In [1]: import numpy as np

In [2]: import numpy.linalg as la

In [3]: np.set_printoptions(precision=2, suppress=True, linewidth=100)

In [4]: K = np.loadtxt("test4.csv", delimiter=",")

In [5]: K
Out[5]: 
array([[-0.55,  0.88,  0.17, -1.55,  0.53,  1.88, -0.44, -1.21],
       [-0.18, -1.62, -1.28, -0.85, -0.3 , -0.14, -1.96,  0.18],
       [ 2.02, -0.39, -0.08, -1.38, -0.88,  0.68,  0.94,  0.87],
       [ 1.1 , -1.26,  1.06, -0.3 ,  1.37, -0.82,  0.08, -1.57],
       [-1.29, -1.11, -1.05, -0.49, -0.47, -0.14,  1.94, -0.87],
       [ 0.18,  1.37, -1.24, -1.27,  1.1 , -1.62,  0.18,  0.25],
       [-0.18,  0.62,  0.96, -0.76, -2.07, -1.24, -0.48, -1.02],
       [-1.29, -0.61,  1.63, -1.21,  0.53, -0.34,  0.17,  1.56]])

In [6]: np.round(la.norm(K) ** 2 / la.norm(K, 2) ** 2, 2)
Out[6]: np.float64(8.0)

In [7]: la.norm(K, axis=1)
Out[7]: array([3., 3., 3., 3., 3., 3., 3., 3.])

In [8]: round(la.norm(K[4], 1), 2), np.round(la.norm(K[4], np.inf), 2)
Out[8]: (np.float64(7.36), np.float64(1.94))

In [9]: la.norm(K, axis=0)
Out[9]: array([3., 3., 3., 3., 3., 3., 3., 3.])

In [10]: f = np.array([3, 2, 1, 3, 5, 5, 0, 0])

In [11]: A2 = K + np.outer(f, np.eye(8)[5])

In [12]: la.matrix_rank(la.inv(A2) - la.inv(K), tol=1e-8)
Out[12]: np.int64(1)

In [13]: la.matrix_rank(A2 - K)
Out[13]: np.int64(1)

In [14]: O, evecs = la.qr(K[:, :2])[0], la.qr(K[:, 2:])[0]

In [15]: sv = la.svd(O.T @ evecs, compute_uv=False)

In [16]: (sv > 0.9).sum()
Out[16]: np.int64(0)

In [17]: sv.round(2) + 0
Out[17]: array([0., 0.])

In [18]: np.degrees(np.arccos(sv.clip(0, 1)))
Out[18]: array([90., 90.])

In [19]: np.round(la.norm(O @ O.T - evecs @ evecs.T, 2), 2)
Out[19]: np.float64(1.0)

In [20]: round(float(la.det(K)), 2)
Out[20]: -6561.0

In [21]: round(float(np.trace(K)), 2)
Out[21]: -3.56

In [22]: A = np.load("mat.npy")

In [23]: A
Out[23]: 
array([[6, 6, 6, 6],
       [1, 0, 1, 0],
       [6, 6, 6, 6],
       [1, 0, 1, 0]])

In [24]: round(float(np.trace(la.pinv(A) @ A)), 2)
Out[24]: 2.0

In [25]: np.round(A @ la.pinv(A) @ A, 2) + 0
Out[25]: 
array([[6., 6., 6., 6.],
       [1., 0., 1., 0.],
       [6., 6., 6., 6.],
       [1., 0., 1., 0.]])

In [26]: data = np.load("a.npy")

In [27]: data
Out[27]: 
array([[0.2 , 0.  , 0.  , 0.  , 0.2 , 0.2 , 0.  , 0.  , 0.  , 0.2 , 0.  , 0.  , 0.2 ],
       [0.  , 0.2 , 0.2 , 0.  , 0.2 , 0.  , 0.2 , 0.  , 0.2 , 0.  , 0.  , 0.  , 0.  ],
       [0.  , 0.  , 0.2 , 0.2 , 0.  , 0.  , 0.2 , 0.2 , 0.  , 0.  , 0.  , 0.  , 0.2 ],
       [0.2 , 0.  , 0.  , 0.2 , 0.  , 0.2 , 0.2 , 0.2 , 0.  , 0.  , 0.  , 0.  , 0.  ],
       [0.14, 0.  , 0.  , 0.14, 0.29, 0.  , 0.14, 0.  , 0.  , 0.  , 0.14, 0.  , 0.14],
       [0.  , 0.12, 0.  , 0.12, 0.12, 0.25, 0.  , 0.  , 0.  , 0.12, 0.12, 0.12, 0.  ],
       [0.25, 0.  , 0.  , 0.  , 0.  , 0.  , 0.5 , 0.  , 0.  , 0.  , 0.  , 0.  , 0.25],
       [0.  , 0.  , 0.  , 0.  , 0.  , 0.  , 0.  , 0.33, 0.  , 0.  , 0.33, 0.  , 0.33],
       [0.17, 0.17, 0.  , 0.  , 0.  , 0.  , 0.17, 0.  , 0.17, 0.17, 0.  , 0.  , 0.17],
       [0.2 , 0.  , 0.2 , 0.  , 0.  , 0.  , 0.  , 0.  , 0.2 , 0.2 , 0.  , 0.  , 0.2 ],
       [0.17, 0.17, 0.17, 0.  , 0.  , 0.  , 0.  , 0.17, 0.  , 0.  , 0.17, 0.  , 0.17],
       [0.2 , 0.  , 0.  , 0.2 , 0.  , 0.  , 0.  , 0.2 , 0.  , 0.  , 0.2 , 0.2 , 0.  ],
       [0.  , 0.33, 0.  , 0.  , 0.  , 0.  , 0.33, 0.  , 0.  , 0.  , 0.  , 0.  , 0.33]])

In [28]: th = np.radians(180)

In [29]: R = np.eye(13)

In [30]: R[12, 12] = R[0, 0] = np.cos(th)

In [31]: R[12, 0], R[0, 12] = -np.sin(th), np.sin(th)

In [32]: A2 = data @ R.T

In [33]: np.abs(A2 - data).max(axis=0)
Out[33]: array([0.5 , 0.  , 0.  , 0.  , 0.  , 0.  , 0.  , 0.  , 0.  , 0.  , 0.  , 0.  , 0.67])

In [34]: np.allclose(data @ data.T, A2 @ A2.T)
Out[34]: True

In [35]: rng = np.random.default_rng(963)

In [36]: lab = rng.permutation(13)

In [37]: lab
Out[37]: array([ 8,  5,  1, 11,  7,  0,  3,  9, 12, 10,  2,  6,  4])

In [38]: A2 = data[lab][:, lab]

In [39]: np.allclose(A2, data)
Out[39]: False

In [40]: np.round(la.det(A2), 2), round(float(la.det(data[lab])), 2)
Out[40]: (np.float64(-0.0), 0.0)

In [41]: np.sort(np.abs(la.eigvals(A2)))
Out[41]: array([0.07, 0.18, 0.18, 0.2 , 0.2 , 0.22, 0.22, 0.35, 0.37, 0.37, 0.54, 0.54, 1.  ])

In [42]: np.diag(A2)
Out[42]: array([0.17, 0.25, 0.2 , 0.2 , 0.33, 0.2 , 0.2 , 0.2 , 0.33, 0.17, 0.2 , 0.5 , 0.29])

In [43]: A2 = np.array([[-4, -2], [-4, 1], [-3, 0]])

In [44]: M = np.kron(np.eye(3, dtype=int), A2)

In [45]: M
Out[45]: 
array([[-4, -2,  0,  0,  0,  0],
       [-4,  1,  0,  0,  0,  0],
       [-3,  0,  0,  0,  0,  0],
       [ 0,  0, -4, -2,  0,  0],
       [ 0,  0, -4,  1,  0,  0],
       [ 0,  0, -3,  0,  0,  0],
       [ 0,  0,  0,  0, -4, -2],
       [ 0,  0,  0,  0, -4,  1],
       [ 0,  0,  0,  0, -3,  0]])

In [46]: def softmax(z):
    ...:     e = np.exp(z - z.max(axis=-1, keepdims=True))
    ...:     return e / e.sum(axis=-1, keepdims=True)
    ...: 

In [47]: np.round(softmax(M[0] + 2), 2) + 0
Out[47]: array([0.  , 0.03, 0.24, 0.24, 0.24, 0.24])

In [48]: np.round(softmax(M[0]), 2) + 0
Out[48]: array([0.  , 0.03, 0.24, 0.24, 0.24, 0.24])

In [49]: softmax(M).sum(axis=1)
Out[49]: array([1., 1., 1., 1., 1., 1., 1., 1., 1.])

In [50]: scores = M @ M.T / np.sqrt(6)

In [51]: np.round(softmax(scores), 2) + 0
Out[51]: 
array([[0.89, 0.08, 0.03, 0.  , 0.  , 0.  , 0.  , 0.  , 0.  ],
       [0.21, 0.7 , 0.09, 0.  , 0.  , 0.  , 0.  , 0.  , 0.  ],
       [0.43, 0.43, 0.13, 0.  , 0.  , 0.  , 0.  , 0.  , 0.  ],
       [0.  , 0.  , 0.  , 0.89, 0.08, 0.03, 0.  , 0.  , 0.  ],
       [0.  , 0.  , 0.  , 0.21, 0.7 , 0.09, 0.  , 0.  , 0.  ],
       [0.  , 0.  , 0.  , 0.43, 0.43, 0.13, 0.  , 0.  , 0.  ],
       [0.  , 0.  , 0.  , 0.  , 0.  , 0.  , 0.89, 0.08, 0.03],
       [0.  , 0.  , 0.  , 0.  , 0.  , 0.  , 0.21, 0.7 , 0.09],
       [0.  , 0.  , 0.  , 0.  , 0.  , 0.  , 0.43, 0.43, 0.13]])

In [52]: np.round(softmax(scores + np.triu(np.full(scores.shape, -np.inf), 1)), 2) + 0
Out[52]: 
array([[1.  , 0.  , 0.  , 0.  , 0.  , 0.  , 0.  , 0.  , 0.  ],
       [0.23, 0.77, 0.  , 0.  , 0.  , 0.  , 0.  , 0.  , 0.  ],
       [0.44, 0.44, 0.13, 0.  , 0.  , 0.  , 0.  , 0.  , 0.  ],
       [0.  , 0.  , 0.  , 1.  , 0.  , 0.  , 0.  , 0.  , 0.  ],
       [0.  , 0.  , 0.  , 0.23, 0.77, 0.  , 0.  , 0.  , 0.  ],
       [0.  , 0.  , 0.  , 0.43, 0.43, 0.13, 0.  , 0.  , 0.  ],
       [0.  , 0.  , 0.  , 0.  , 0.  , 0.  , 1.  , 0.  , 0.  ],
       [0.  , 0.  , 0.  , 0.  , 0.  , 0.  , 0.23, 0.77, 0.  ],
       [0.  , 0.  , 0.  , 0.  , 0.  , 0.  , 0.43, 0.43, 0.13]])
